$ python3 -q
>>> import numpy as np
>>> np.set_printoptions(suppress=True, linewidth=120)
>>> def rd(a):
...     return np.round(a, 3) + 0
... 
>>> K = np.array([[1.7, -0.5, 0.2, 1.1],
...     [2.3, -0.8, 0.4, 2.1],
...     [0.1, 0.1, 1.3, 0.0],
...     [0.1, 0.0, 1.7, -1.3],
...     [0.4, 0.6, -0.2, -0.5],
...     [0.2, -1.5, -1.0, -1.2],
...     [0.6, 0.7, 1.6, 0.0],
...     [0.4, 2.0, -0.1, 0.6],
...     [0.8, -0.5, -1.9, -1.1],
...     [0.1, 0.5, -0.5, 0.8]])
>>> K[9] *= 10
>>> K
array([[ 1.7, -0.5,  0.2,  1.1],
       [ 2.3, -0.8,  0.4,  2.1],
       [ 0.1,  0.1,  1.3,  0. ],
       [ 0.1,  0. ,  1.7, -1.3],
       [ 0.4,  0.6, -0.2, -0.5],
       [ 0.2, -1.5, -1. , -1.2],
       [ 0.6,  0.7,  1.6,  0. ],
       [ 0.4,  2. , -0.1,  0.6],
       [ 0.8, -0.5, -1.9, -1.1],
       [ 1. ,  5. , -5. ,  8. ]])
>>> P = K @ np.linalg.solve(K.T @ K, K.T)
>>> rd(P @ K[:, 1])
array([-0.5, -0.8,  0.1,  0. ,  0.6, -1.5,  0.7,  2. , -0.5,  5. ])
>>> rd(np.trace(P))
np.float64(4.0)
>>> rd(np.diag(P))
array([0.31 , 0.662, 0.098, 0.182, 0.21 , 0.262, 0.284, 0.414, 0.641, 0.937])
>>> np.allclose(P @ P, P)
True
>>> G = np.cov(K, rowvar=False)
>>> rd(np.corrcoef(K[:, 1], K[:, 3])[0, 1])
np.float64(0.809)
>>> rd(G)
array([[ 0.532, -0.088, -0.227,  0.849],
       [-0.088,  3.405, -2.279,  4.121],
       [-0.227, -2.279,  4.011, -3.946],
       [ 0.849,  4.121, -3.946,  7.627]])
>>> np.argsort(-K.std(axis=0).round(6), kind="stable")
array([3, 2, 1, 0])
>>> np.median(K, axis=0)
array([0.5 , 0.05, 0.05, 0.  ])
>>> rd(np.linalg.eigvalsh(G)[::-1])
array([12.612,  1.604,  1.238,  0.121])
>>> rd(K.std(axis=0))
array([0.692, 1.751, 1.9  , 2.62 ])
>>> rd(np.corrcoef(K.T))
array([[ 1.   , -0.066, -0.155,  0.421],
       [-0.066,  1.   , -0.617,  0.809],
       [-0.155, -0.617,  1.   , -0.713],
       [ 0.421,  0.809, -0.713,  1.   ]])
>>> np.argwhere(np.triu(np.abs(np.corrcoef(K.T)) > 0.8, 1))
array([[1, 3]])
>>> P = np.triu(np.array([[1, 3, 2, 3], [2, 1, 2, 1], [2, 0, 2, 3], [1, 3, 1, 2]]), 1) + np.eye(4)
>>> M2 = P @ G @ np.linalg.inv(P)
>>> rd(np.poly(M2))
array([  1.   , -15.575,  39.694, -29.61 ,   3.025])
>>> rd(np.linalg.det(M2))
np.float64(3.025)
>>> np.linalg.matrix_rank(M2)
np.int64(4)
>>> Xs = K - K.mean(axis=0)
>>> vecs = np.linalg.svd(Xs)[2][:1]
>>> M2 = Xs - Xs @ vecs.T @ vecs
>>> rd(np.cov(Xs @ vecs.T, rowvar=False))
np.float64(12.612)
>>> rd(M2.std(axis=0))
array([0.663, 0.853, 1.058, 0.616])
>>> idx = K[:, 2] > np.median(K[:, 2])
>>> r0 = K[idx].mean(axis=0) - K[~idx].mean(axis=0)
>>> np.argsort(-np.abs(r0).round(6), kind="stable")
array([2, 1, 3, 0])
>>> (((K - K.mean(axis=0)) @ r0 > 0) == idx).mean()
np.float64(0.8)
>>> rng = np.random.default_rng(171449)
>>> arr = np.array([[2, 0], [3, 2], [1, 2], [5, 3], [2, 0]]) * (rng.random((5, 2)) < 0.3)
>>> arr
array([[0, 0],
       [0, 2],
       [0, 0],
       [0, 0],
       [2, 0]])
>>> arr @ arr.T
array([[0, 0, 0, 0, 0],
       [0, 4, 0, 0, 0],
       [0, 0, 0, 0, 0],
       [0, 0, 0, 0, 0],
       [0, 0, 0, 0, 4]])
>>> rd(np.linalg.pinv(arr))
array([[0. , 0. , 0. , 0. , 0.5],
       [0. , 0.5, 0. , 0. , 0. ]])
>>> arr[:, 0] @ arr[:, 1]
np.int64(0)
>>> Xs = K - K.mean(axis=0)
>>> Uu, sigma, Vt = np.linalg.svd(Xs, full_matrices=False)
>>> np.searchsorted(np.cumsum(sigma ** 2) / (sigma ** 2).sum(), 0.9) + 1
np.int64(2)
>>> np.abs(Vt[0]).argmax()
np.int64(3)
>>> rd(np.abs(Vt[-1]))
array([0.818, 0.436, 0.072, 0.369])
>>> rd(sigma)
array([10.654,  3.8  ,  3.338,  1.043])
>>> rd(sigma ** 2 / (sigma ** 2).sum())
array([0.81 , 0.103, 0.079, 0.008])
>>> rd(Vt[0] * np.sign(Vt[0, np.abs(Vt[0]).argmax()]))
array([ 0.059,  0.454, -0.468,  0.756])
>>> x = np.array([1, 0])
>>> h1 = np.maximum(arr @ x, 0)
>>> h1
array([0, 0, 0, 0, 2])
>>> rd(np.tanh(arr @ x))
array([0.   , 0.   , 0.   , 0.   , 0.964])
>>> np.flatnonzero(h1 > 1e-9)
array([4])
>>> np.maximum(arr @ x, 0) - np.maximum(-arr @ x, 0)
array([0, 0, 0, 0, 2])
>>> arr * (h1 > 1e-9)[:, None]
array([[0, 0],
       [0, 0],
       [0, 0],
       [0, 0],
       [2, 0]])
>>> M = np.array([[4, 5, 5, 5], [3, -19, 4, 0], [4, 4, 20, 2], [2, 4, 1, -8]])
>>> M
array([[  4,   5,   5,   5],
       [  3, -19,   4,   0],
       [  4,   4,  20,   2],
       [  2,   4,   1,  -8]])
>>> M2 = M / np.linalg.norm(M, axis=1, keepdims=True)
>>> G = M2 @ M2.T
>>> rd(G[0])
array([ 1.   , -0.336,  0.733, -0.08 ])
>>> rd(np.linalg.norm(M2, axis=1))
array([1., 1., 1., 1.])
>>> rd(G)
array([[ 1.   , -0.336,  0.733, -0.08 ],
       [-0.336,  1.   ,  0.039, -0.364],
       [ 0.733,  0.039,  1.   ,  0.145],
       [-0.08 , -0.364,  0.145,  1.   ]])
>>> M2 = np.array([[1, 0, -1], [2, -3, 2]])
>>> W2 = np.kron(M2, M)
>>> rd(np.linalg.norm(W2, 2)), rd(np.linalg.norm(M2, 2) * np.linalg.norm(M, 2))
(np.float64(91.468), np.float64(91.468))
>>> W2
array([[  4,   5,   5,   5,   0,   0,   0,   0,  -4,  -5,  -5,  -5],
       [  3, -19,   4,   0,   0,   0,   0,   0,  -3,  19,  -4,   0],
       [  4,   4,  20,   2,   0,   0,   0,   0,  -4,  -4, -20,  -2],
       [  2,   4,   1,  -8,   0,   0,   0,   0,  -2,  -4,  -1,   8],
       [  8,  10,  10,  10, -12, -15, -15, -15,   8,  10,  10,  10],
       [  6, -38,   8,   0,  -9,  57, -12,   0,   6, -38,   8,   0],
       [  8,   8,  40,   4, -12, -12, -60,  -6,   8,   8,  40,   4],
       [  4,   8,   2, -16,  -6, -12,  -3,  24,   4,   8,   2, -16]])
>>> data = np.loadtxt("arr.csv", delimiter=",")
>>> data
array([[  0.6, -13. ,   0.3,   0.4],
       [ -1. ,   0. ,   1. ,   1.1],
       [ -0.4,   1. ,  -0.7,  -0.4],
       [ -1. ,   2. ,  -1.2,  -0.4]])
>>> idx = rng.permutation(4)
>>> idx
array([1, 2, 3, 0])
>>> M2 = data[idx][:, idx]
>>> np.diag(M2)
array([ 0. , -0.7, -0.4,  0.6])
>>> rd(np.sort(np.abs(np.linalg.eigvals(M2))))
array([0.076, 2.637, 2.637, 4.563])
>>> np.allclose(M2, data)
False
>>> rd(np.trace(M2))
np.float64(-0.5)
>>> M2 = np.array([[1], [0], [-1], [2], [-1]])
>>> A = np.block([[np.zeros((5, 5)), M2], [M2.T, np.zeros((1, 1))]])
>>> A
array([[ 0.,  0.,  0.,  0.,  0.,  1.],
       [ 0.,  0.,  0.,  0.,  0.,  0.],
       [ 0.,  0.,  0.,  0.,  0., -1.],
       [ 0.,  0.,  0.,  0.,  0.,  2.],
       [ 0.,  0.,  0.,  0.,  0., -1.],
       [ 1.,  0., -1.,  2., -1.,  0.]])
>>> np.abs(np.diag(np.linalg.qr(A)[1])) > 1e-9
array([ True, False, False, False, False,  True])
>>> try:
...     np.linalg.inv(A)
... except np.linalg.LinAlgError as e:
...     print("failed:", e)
... 
failed: Singular matrix
>>> np.unique(A.round(6), axis=0).shape
(5, 6)
>>> Uu, sigma, Vt = np.linalg.svd(A)
>>> vecs = Vt[:(sigma > 1e-8).sum()]
>>> x = A[4] + 5 * A[0] + rng.integers(2) * np.eye(6)[1]
>>> x
array([0., 0., 0., 0., 0., 4.])
>>> np.linalg.matrix_rank(np.vstack([A, x]))
np.int64(2)
>>> Uu, sigma, Vt = np.linalg.svd(A)
>>> np.argmax(sigma[:-1] / (sigma[1:] + 1e-6)) + 1
np.int64(2)
>>> M2 = Uu[:, :2] @ np.diag(sigma[:2]) @ Vt[:2]
>>> np.linalg.matrix_rank(M2)
np.int64(2)
>>> rd(M2)
array([[ 0.,  0.,  0.,  0.,  0.,  1.],
       [ 0.,  0.,  0.,  0.,  0.,  0.],
       [ 0.,  0.,  0.,  0.,  0., -1.],
       [ 0.,  0.,  0.,  0.,  0.,  2.],
       [ 0.,  0.,  0.,  0.,  0., -1.],
       [ 1.,  0., -1.,  2., -1.,  0.]])
>>> rd(np.linalg.norm(A - M2) / np.linalg.norm(A))
np.float64(0.0)
>>> rd(np.abs(A - M2).max())
np.float64(0.0)
>>> Uu, sigma, Vt = np.linalg.svd(M2)
>>> vecs = Vt[:(sigma > 1e-8).sum()]
>>> x = M2[0] + -2 * M2[5] + rng.integers(2) * np.eye(6)[2]
>>> rd(x)
array([-2.,  0.,  3., -4.,  2.,  1.])
>>> np.allclose(vecs.T @ vecs @ x, x)
False
>>> rd(np.diag(vecs.T @ vecs))
array([0.143, 0.   , 0.143, 0.571, 0.143, 1.   ])
>>> rd(np.linalg.norm(x - vecs.T @ vecs @ x))
np.float64(0.926)
>>> rd(vecs.T @ vecs)
array([[ 0.143,  0.   , -0.143,  0.286, -0.143,  0.   ],
       [ 0.   ,  0.   ,  0.   ,  0.   ,  0.   ,  0.   ],
       [-0.143,  0.   ,  0.143, -0.286,  0.143,  0.   ],
       [ 0.286,  0.   , -0.286,  0.571, -0.286,  0.   ],
       [-0.143,  0.   ,  0.143, -0.286,  0.143,  0.   ],
       [ 0.   ,  0.   ,  0.   ,  0.   ,  0.   ,  1.   ]])
